>>> import numpy as np
>>> np.set_printoptions(precision=2, suppress=True, linewidth=100, legacy="1.25")
>>> data = np.loadtxt("test9.csv", delimiter=",")
>>> data
array([[-0.8, -0.7, -0.6, -0.1, -0.9, -1.5,  1.5, -2. , -0.2,  1.9, -0.2],
       [ 0.8, -0.3,  2.1, -0.5,  0.8, -1. , -2.7, -0.2,  1.5,  1.4, -1.8],
       [ 0. , -0.7, -0.4, -0.8, -0.7,  1.2, -0.9,  0.4,  0.7, -0.7,  1.2],
       [ 0.6, -1.7,  1.6,  0.3,  0.4,  1.4,  2.7, -0.8, -2.2, -0.7,  1.3],
       [ 1.3,  0. ,  1. ,  0.3, -0.9,  1.5, -2.7,  1.4,  0.6, -0.2, -1.4],
       [-1.7,  0. ,  0.4, -1.5, -1.4,  0.8, -1.2, -0.4,  0.8,  1.3,  0.5],
       [ 0.7,  0.2, -0.2, -0.4, -2.6,  1.5,  0.6, -0.1,  1.1, -0.1,  0.2],
       [-0.4, -0.9, -0.6, -0.5,  1.1,  0.8, -5.1,  1.4, -1.8, -1.1,  1.3],
       [ 0.1, -0.5, -0.8, -1.9, -0.1,  0.8, -2.1, -0.2, -0.7,  1.2, -0.3],
       [ 0.1,  0.4,  1.5,  0.1, -0.7, -0.9, -2.4,  0.5,  0.5,  0.2, -0.8],
       [-1.4, -1.2,  0.5,  0.3,  0.2,  0.1,  3.9,  0.7,  0.2,  0.5, -0.6],
       [-0.1, -0.1,  0.4,  0.8,  0.8,  1.8, -3. , -1.6, -0.7, -0.1,  0.3],
       [ 0.1,  1.9,  1.2,  1.4,  1.7, -0.8,  4.8,  0.6,  0.6,  1.2, -0.3],
       [-2.6, -0.8,  1.7, -0.1,  1.5,  0.4, -4.2,  0.6,  0.1, -0.5, -0.1]])
>>> M2 = np.c_[data[:, :2] @ np.array([[0, 2], [0, -1]]), np.array([-3, 0, 3, 3, -3, 1, 3, 0, -3, -2, 0, -1, 0, 2])]
>>> M2
array([[ 0. , -0.9, -3. ],
       [ 0. ,  1.9,  0. ],
       [ 0. ,  0.7,  3. ],
       [ 0. ,  2.9,  3. ],
       [ 0. ,  2.6, -3. ],
       [ 0. , -3.4,  1. ],
       [ 0. ,  1.2,  3. ],
       [ 0. ,  0.1,  0. ],
       [ 0. ,  0.7, -3. ],
       [ 0. , -0.2, -2. ],
       [ 0. , -1.6,  0. ],
       [ 0. , -0.1, -1. ],
       [ 0. , -1.7,  0. ],
       [ 0. , -4.4,  2. ]])
>>> np.linalg.lstsq(data, M2[:, 0])[0]
array([0., 0., 0., 0., 0., 0., 0., 0., 0., 0., 0.])
>>> np.linalg.norm(np.linalg.qr(data)[0].T @ M2, axis=0) ** 2 / ((M2 ** 2).sum(axis=0) + 1e-12)
array([0.  , 1.  , 0.91])
>>> x = np.array([-2, 5, -1, 0, 0, -2, 5, 4, -3, 3, 0])
>>> rhs = data @ x
>>> np.round(np.linalg.solve(data.T @ data, data.T @ rhs), 2) + 0
array([-2.,  5., -1.,  0.,  0., -2.,  5.,  4., -3.,  3.,  0.])
>>> try:
...     np.linalg.solve(data, rhs)
... except np.linalg.LinAlgError as e:
...     print("failed:", e)
... 
failed: Last 2 dimensions of the array must be square
>>> np.round(np.linalg.pinv(data) @ data, 2) + 0
array([[1., 0., 0., 0., 0., 0., 0., 0., 0., 0., 0.],
       [0., 1., 0., 0., 0., 0., 0., 0., 0., 0., 0.],
       [0., 0., 1., 0., 0., 0., 0., 0., 0., 0., 0.],
       [0., 0., 0., 1., 0., 0., 0., 0., 0., 0., 0.],
       [0., 0., 0., 0., 1., 0., 0., 0., 0., 0., 0.],
       [0., 0., 0., 0., 0., 1., 0., 0., 0., 0., 0.],
       [0., 0., 0., 0., 0., 0., 1., 0., 0., 0., 0.],
       [0., 0., 0., 0., 0., 0., 0., 1., 0., 0., 0.],
       [0., 0., 0., 0., 0., 0., 0., 0., 1., 0., 0.],
       [0., 0., 0., 0., 0., 0., 0., 0., 0., 1., 0.],
       [0., 0., 0., 0., 0., 0., 0., 0., 0., 0., 1.]])
>>> np.round(np.linalg.lstsq(data, rhs)[0], 2) + 0
array([-2.,  5., -1.,  0.,  0., -2.,  5.,  4., -3.,  3.,  0.])
>>> rng = np.random.default_rng(87)
>>> rhs = rhs + 0.02 * rng.normal(size=14)
>>> rhs
array([  7.51, -17.8 , -12.59,   0.73, -16.91,  -4.71,  -4.18, -22.5 ,  -9.07,  -8.82,  19.28,
       -23.9 ,  37.89, -21.66])
>>> beta, *_ = np.linalg.lstsq(data, rhs)
>>> np.round(np.linalg.norm(rhs - data @ beta), 2)
0.05
>>> [round(float(np.linalg.norm(np.linalg.solve(data.T @ data + lam * np.eye(11), data.T @ rhs))), 2) for lam in (0, 1, 10, 100)]
[9.64, 8.44, 5.95, 3.16]
>>> ang = np.radians(120)
>>> Rm = np.eye(11)
>>> Rm[5, 5] = Rm[10, 10] = np.cos(ang)
>>> Rm[5, 10], Rm[10, 5] = -np.sin(ang), np.sin(ang)
>>> Rm
array([[ 1.  ,  0.  ,  0.  ,  0.  ,  0.  ,  0.  ,  0.  ,  0.  ,  0.  ,  0.  ,  0.  ],
       [ 0.  ,  1.  ,  0.  ,  0.  ,  0.  ,  0.  ,  0.  ,  0.  ,  0.  ,  0.  ,  0.  ],
       [ 0.  ,  0.  ,  1.  ,  0.  ,  0.  ,  0.  ,  0.  ,  0.  ,  0.  ,  0.  ,  0.  ],
       [ 0.  ,  0.  ,  0.  ,  1.  ,  0.  ,  0.  ,  0.  ,  0.  ,  0.  ,  0.  ,  0.  ],
       [ 0.  ,  0.  ,  0.  ,  0.  ,  1.  ,  0.  ,  0.  ,  0.  ,  0.  ,  0.  ,  0.  ],
       [ 0.  ,  0.  ,  0.  ,  0.  ,  0.  , -0.5 ,  0.  ,  0.  ,  0.  ,  0.  , -0.87],
       [ 0.  ,  0.  ,  0.  ,  0.  ,  0.  ,  0.  ,  1.  ,  0.  ,  0.  ,  0.  ,  0.  ],
       [ 0.  ,  0.  ,  0.  ,  0.  ,  0.  ,  0.  ,  0.  ,  1.  ,  0.  ,  0.  ,  0.  ],
       [ 0.  ,  0.  ,  0.  ,  0.  ,  0.  ,  0.  ,  0.  ,  0.  ,  1.  ,  0.  ,  0.  ],
       [ 0.  ,  0.  ,  0.  ,  0.  ,  0.  ,  0.  ,  0.  ,  0.  ,  0.  ,  1.  ,  0.  ],
       [ 0.  ,  0.  ,  0.  ,  0.  ,  0.  ,  0.87,  0.  ,  0.  ,  0.  ,  0.  , -0.5 ]])
>>> M2 = data @ Rm.T
>>> round(float(np.linalg.det(Rm)), 2), np.trace(Rm)
(1.0, 8.0)
>>> np.abs(M2 - data).max(axis=0)
array([0.  , 0.  , 0.  , 0.  , 0.  , 3.23, 0.  , 0.  , 0.  , 0.  , 3.4 ])
>>> np.allclose(np.linalg.norm(data, axis=1), np.linalg.norm(M2, axis=1))
True
>>> np.linalg.svd(data, compute_uv=False), np.linalg.svd(M2, compute_uv=False)
(array([11.6 ,  5.98,  5.4 ,  4.64,  4.02,  3.63,  2.75,  2.38,  1.86,  1.61,  0.88]), array([11.6 ,  5.98,  5.4 ,  4.64,  4.02,  3.63,  2.75,  2.38,  1.86,  1.61,  0.88]))
>>> x = np.array([-3, -3, 0, 3, -3, -1, 3, 3, 3, -2, -1])
>>> round(np.linalg.norm(x), 2), round(np.linalg.norm(Rm @ x), 2)
(8.31, 8.31)
>>> round(np.linalg.det(Rm), 2)
1.0
>>> np.abs(np.linalg.eigvals(Rm))
array([1., 1., 1., 1., 1., 1., 1., 1., 1., 1., 1.])
>>> np.linalg.inv(Rm)
array([[ 1.  ,  0.  ,  0.  ,  0.  ,  0.  ,  0.  ,  0.  ,  0.  ,  0.  ,  0.  ,  0.  ],
       [ 0.  ,  1.  ,  0.  ,  0.  ,  0.  ,  0.  ,  0.  ,  0.  ,  0.  ,  0.  ,  0.  ],
       [ 0.  ,  0.  ,  1.  ,  0.  ,  0.  ,  0.  ,  0.  ,  0.  ,  0.  ,  0.  ,  0.  ],
       [ 0.  ,  0.  ,  0.  ,  1.  ,  0.  ,  0.  ,  0.  ,  0.  ,  0.  ,  0.  ,  0.  ],
       [ 0.  ,  0.  ,  0.  ,  0.  ,  1.  ,  0.  ,  0.  ,  0.  ,  0.  ,  0.  ,  0.  ],
       [ 0.  ,  0.  ,  0.  ,  0.  ,  0.  , -0.5 ,  0.  ,  0.  ,  0.  ,  0.  ,  0.87],
       [ 0.  ,  0.  ,  0.  ,  0.  ,  0.  ,  0.  ,  1.  ,  0.  ,  0.  ,  0.  ,  0.  ],
       [ 0.  ,  0.  ,  0.  ,  0.  ,  0.  ,  0.  ,  0.  ,  1.  ,  0.  ,  0.  ,  0.  ],
       [ 0.  ,  0.  ,  0.  ,  0.  ,  0.  ,  0.  ,  0.  ,  0.  ,  1.  ,  0.  ,  0.  ],
       [ 0.  ,  0.  ,  0.  ,  0.  ,  0.  ,  0.  ,  0.  ,  0.  ,  0.  ,  1.  ,  0.  ],
       [-0.  , -0.  , -0.  , -0.  , -0.  , -0.87, -0.  , -0.  , -0.  , -0.  , -0.5 ]])
>>> Rm.T @ (Rm @ x)
array([-3., -3.,  0.,  3., -3., -1.,  3.,  3.,  3., -2., -1.])
>>> mat = np.load("sample13.npy")
>>> mat
array([[0, 0, 1, 0, 0, 1, 0, 0, 0, 0, 1, 0, 0, 0],
       [0, 0, 0, 1, 0, 0, 0, 0, 0, 0, 0, 0, 1, 0],
       [1, 0, 0, 0, 0, 1, 0, 0, 0, 0, 1, 0, 0, 0],
       [0, 1, 0, 0, 0, 0, 0, 0, 0, 0, 0, 0, 0, 0],
       [0, 0, 0, 0, 0, 0, 0, 1, 1, 0, 0, 1, 0, 0],
       [1, 0, 1, 0, 0, 0, 0, 0, 0, 0, 1, 0, 0, 0],
       [0, 0, 0, 0, 0, 0, 0, 1, 1, 1, 0, 0, 0, 0],
       [0, 0, 0, 0, 1, 0, 1, 0, 1, 1, 0, 1, 0, 1],
       [0, 0, 0, 0, 1, 0, 1, 1, 0, 1, 0, 1, 0, 0],
       [0, 0, 0, 0, 0, 0, 1, 1, 1, 0, 0, 1, 0, 1],
       [1, 0, 1, 0, 0, 1, 0, 0, 0, 0, 0, 0, 0, 0],
       [0, 0, 0, 0, 1, 0, 0, 1, 1, 1, 0, 0, 0, 1],
       [0, 1, 0, 0, 0, 0, 0, 0, 0, 0, 0, 0, 0, 0],
       [0, 0, 0, 0, 0, 0, 0, 1, 0, 1, 0, 1, 0, 0]])
>>> np.abs(np.diag(np.linalg.qr(mat)[1])) > 1e-9
array([ True,  True,  True,  True,  True,  True,  True,  True,  True,  True,  True,  True, False,
        True])
>>> np.unique(mat.round(6), axis=0).shape
(13, 14)
>>> z = rng.permutation(14)
>>> z
array([ 8,  6,  7, 11,  2,  5,  4,  9, 12,  3,  1, 13, 10,  0])
>>> M2 = mat[z][:, z]
>>> np.trace(M2)
0
>>> round(float(np.linalg.det(M2)), 2), round(float(np.linalg.det(mat[z])), 2)
(0.0, 0.0)
>>> np.round(np.sort(np.abs(np.linalg.eigvals(M2))), 2) + 0
array([0.  , 0.62, 0.62, 0.76, 1.  , 1.  , 1.  , 1.41, 1.41, 1.62, 1.62, 1.75, 3.  , 4.51])
>>> np.diag(M2)
array([0, 0, 0, 0, 0, 0, 0, 0, 0, 0, 0, 0, 0, 0])
>>> W1 = np.array([[3, -2, 2, -2, 0, -1],
...     [-2, -2, -2, 1, 3, -1],
...     [-2, 3, -1, -3, 2, -1],
...     [-1, 0, 3, 0, 0, -2],
...     [-3, 3, -1, 3, -3, -3],
...     [-2, -3, 2, 2, 0, -3],
...     [-3, 0, 0, 3, 1, 2],
...     [-1, -2, -3, -3, 0, -2],
...     [1, 0, 2, 1, 0, -1],
...     [1, -1, 3, -2, 3, -2],
...     [1, -1, 3, 1, -2, -1],
...     [2, -3, -2, 3, 3, 0],
...     [0, -1, 0, 3, 0, 0],
...     [-3, 2, 2, 2, 1, 1]])
>>> beta = np.array([-1, -3, -2, 3, -2, 1])
>>> act = np.maximum(mat @ W1 + beta, 0)
>>> (act > 0).astype(int)
array([[0, 0, 1, 1, 0, 0],
       [0, 0, 1, 1, 0, 0],
       [1, 0, 1, 1, 0, 0],
       [0, 0, 0, 1, 1, 0],
       [1, 0, 0, 1, 1, 0],
       [1, 0, 1, 0, 0, 0],
       [0, 0, 0, 0, 1, 0],
       [0, 0, 1, 1, 1, 0],
       [0, 0, 0, 1, 1, 0],
       [0, 0, 0, 1, 1, 1],
       [0, 0, 1, 0, 0, 0],
       [0, 0, 1, 1, 0, 0],
       [0, 0, 0, 1, 1, 0],
       [1, 0, 0, 1, 1, 0]])
>>> act
array([[ 0,  0,  2,  3,  0,  0],
       [ 0,  0,  1,  6,  0,  0],
       [ 1,  0,  5,  4,  0,  0],
       [ 0,  0,  0,  4,  1,  0],
       [ 1,  0,  0,  4,  1,  0],
       [ 1,  0,  2,  0,  0,  0],
       [ 0,  0,  0,  0,  1,  0],
       [ 0,  0,  2, 13,  3,  0],
       [ 0,  0,  0,  7,  2,  0],
       [ 0,  0,  0,  9,  3,  1],
       [ 0,  0,  1,  0,  0,  0],
       [ 0,  0,  1,  4,  0,  0],
       [ 0,  0,  0,  4,  1,  0],
       [ 1,  0,  0,  1,  4,  0]])
>>> np.linalg.matrix_rank(act)
5
>>> C = np.array([[7, -5], [9, 8], [-8, 3], [6, -5], [-4, -4], [-9, 5]])
>>> act @ C
array([[  2,  -9],
       [ 28, -27],
       [ -9, -10],
       [ 20, -24],
       [ 27, -29],
       [ -9,   1],
       [ -4,  -4],
       [ 50, -71],
       [ 34, -43],
       [ 33, -52],
       [ -8,   3],
       [ 16, -17],
       [ 20, -24],
       [ -3, -26]])
>>> W1 @ C
array([[-16, -20],
       [-13, -34],
       [  4,  33],
       [-13,   4],
       [ 71,  18],
       [-18, -33],
       [-25,   6],
       [ -1, -15],
       [  6,  -9],
       [-32, -16],
       [ -3,  -6],
       [  9, -67],
       [  9, -23],
       [-20,  28]])
>>> (act @ C).round(6).argmax(axis=1)
array([0, 0, 0, 0, 0, 1, 0, 0, 0, 0, 1, 0, 0, 0])
>>> x = np.array([3, 2, 1, 1, 1, 0])
>>> h = np.maximum(act @ x, 0)
>>> np.maximum(act @ x, 0) - np.maximum(-act @ x, 0)
array([ 5,  7, 12,  5,  8,  5,  1, 18,  9, 12,  1,  5,  5,  8])
>>> np.tanh(act @ x)
array([1.  , 1.  , 1.  , 1.  , 1.  , 1.  , 0.76, 1.  , 1.  , 1.  , 0.76, 1.  , 1.  , 1.  ])
>>> h
array([ 5,  7, 12,  5,  8,  5,  1, 18,  9, 12,  1,  5,  5,  8])
>>> Uu, sv, Vt = np.linalg.svd(mat, full_matrices=False)
>>> np.cumsum(sv ** 2) / np.sum(sv ** 2)
array([0.44, 0.64, 0.7 , 0.76, 0.82, 0.86, 0.91, 0.93, 0.95, 0.97, 0.98, 0.99, 1.  , 1.  ])
>>> np.round(np.abs(Vt[0]), 2) + 0
array([0.  , 0.  , 0.  , 0.  , 0.29, 0.  , 0.29, 0.47, 0.42, 0.42, 0.  , 0.42, 0.  , 0.29])
>>> M2 = np.array([[-3, 3, -3, 3, -2, 3, 0, 2, 1],
...     [-2, -1, 1, 3, 3, 3, -3, -2, 2],
...     [-1, -3, 1, 2, -2, 2, 0, 2, 3],
...     [1, 0, -1, -1, -1, 3, 0, -3, 3],
...     [3, 2, 2, 2, 2, 3, 2, 0, -3],
...     [1, 1, -1, -1, -1, 0, -3, -3, -2],
...     [1, 3, -1, 2, 3, 2, 1, 0, 3],
...     [1, -3, -2, -3, -2, -1, -3, 1, -2],
...     [-1, 2, -3, 1, -1, 0, -3, 2, 2]])
>>> M2[-1] = M2[0]
>>> J = M2 + 0.05 * np.eye(9)
>>> J
array([[-2.95,  3.  , -3.  ,  3.  , -2.  ,  3.  ,  0.  ,  2.  ,  1.  ],
       [-2.  , -0.95,  1.  ,  3.  ,  3.  ,  3.  , -3.  , -2.  ,  2.  ],
       [-1.  , -3.  ,  1.05,  2.  , -2.  ,  2.  ,  0.  ,  2.  ,  3.  ],
       [ 1.  ,  0.  , -1.  , -0.95, -1.  ,  3.  ,  0.  , -3.  ,  3.  ],
       [ 3.  ,  2.  ,  2.  ,  2.  ,  2.05,  3.  ,  2.  ,  0.  , -3.  ],
       [ 1.  ,  1.  , -1.  , -1.  , -1.  ,  0.05, -3.  , -3.  , -2.  ],
       [ 1.  ,  3.  , -1.  ,  2.  ,  3.  ,  2.  ,  1.05,  0.  ,  3.  ],
       [ 1.  , -3.  , -2.  , -3.  , -2.  , -1.  , -3.  ,  1.05, -2.  ],
       [-3.  ,  3.  , -3.  ,  3.  , -2.  ,  3.  ,  0.  ,  2.  ,  1.05]])
>>> f, g = J[4], J[5]
>>> np.round(f @ g, 2)
-0.9
>>> pr = (f @ g) / (f @ f) * f
>>> np.outer(f, g)
array([[ 3.  ,  3.  , -3.  , -3.  , -3.  ,  0.15, -9.  , -9.  , -6.  ],
       [ 2.  ,  2.  , -2.  , -2.  , -2.  ,  0.1 , -6.  , -6.  , -4.  ],
       [ 2.  ,  2.  , -2.  , -2.  , -2.  ,  0.1 , -6.  , -6.  , -4.  ],
       [ 2.  ,  2.  , -2.  , -2.  , -2.  ,  0.1 , -6.  , -6.  , -4.  ],
       [ 2.05,  2.05, -2.05, -2.05, -2.05,  0.1 , -6.15, -6.15, -4.1 ],
       [ 3.  ,  3.  , -3.  , -3.  , -3.  ,  0.15, -9.  , -9.  , -6.  ],
       [ 2.  ,  2.  , -2.  , -2.  , -2.  ,  0.1 , -6.  , -6.  , -4.  ],
       [ 0.  ,  0.  , -0.  , -0.  , -0.  ,  0.  , -0.  , -0.  , -0.  ],
       [-3.  , -3.  ,  3.  ,  3.  ,  3.  , -0.15,  9.  ,  9.  ,  6.  ]])
>>> (g - pr) @ f
0.0
>>> E = np.load("out16.npy")
>>> E
array([[0, 2, 0, 0, 1, 2, 0, 2, 3, 0, 3, 1, 2],
       [0, 0, 3, 1, 2, 2, 3, 3, 0, 0, 3, 3, 0],
       [0, 0, 0, 3, 2, 1, 1, 2, 2, 1, 1, 0, 1],
       [0, 0, 0, 0, 2, 0, 2, 3, 3, 0, 2, 1, 1],
       [0, 0, 0, 0, 0, 2, 0, 3, 3, 1, 3, 1, 0],
       [0, 0, 0, 0, 0, 0, 3, 2, 0, 2, 1, 0, 3],
       [0, 0, 0, 0, 0, 0, 0, 0, 3, 3, 3, 1, 1],
       [0, 0, 0, 0, 0, 0, 0, 0, 0, 3, 0, 2, 3],
       [0, 0, 0, 0, 0, 0, 0, 0, 0, 3, 1, 1, 1],
       [0, 0, 0, 0, 0, 0, 0, 0, 0, 0, 3, 2, 1],
       [0, 0, 0, 0, 0, 0, 0, 0, 0, 0, 0, 1, 2],
       [0, 0, 0, 0, 0, 0, 0, 0, 0, 0, 0, 0, 3],
       [0, 0, 0, 0, 0, 0, 0, 0, 0, 0, 0, 0, 0]])
>>> np.allclose(mat @ mat.T, mat.T @ mat)
True
>>> round(float(np.abs(np.linalg.eigvals(mat)).max()), 2)
4.51
>>> round(np.linalg.det(mat), 2)
0.0
>>> assert mat == mat.T
Traceback (most recent call last):
  File "<python-input-79>", line 1, in <module>
    assert mat == mat.T
           ^^^^^^^^^^^^
ValueError: The truth value of an array with more than one element is ambiguous. Use a.any() or a.all()
>>> np.round(np.sort(np.abs(np.linalg.eigvals(mat))), 2) + 0
array([0.  , 0.62, 0.62, 0.76, 1.  , 1.  , 1.  , 1.41, 1.41, 1.62, 1.62, 1.75, 3.  , 4.51])
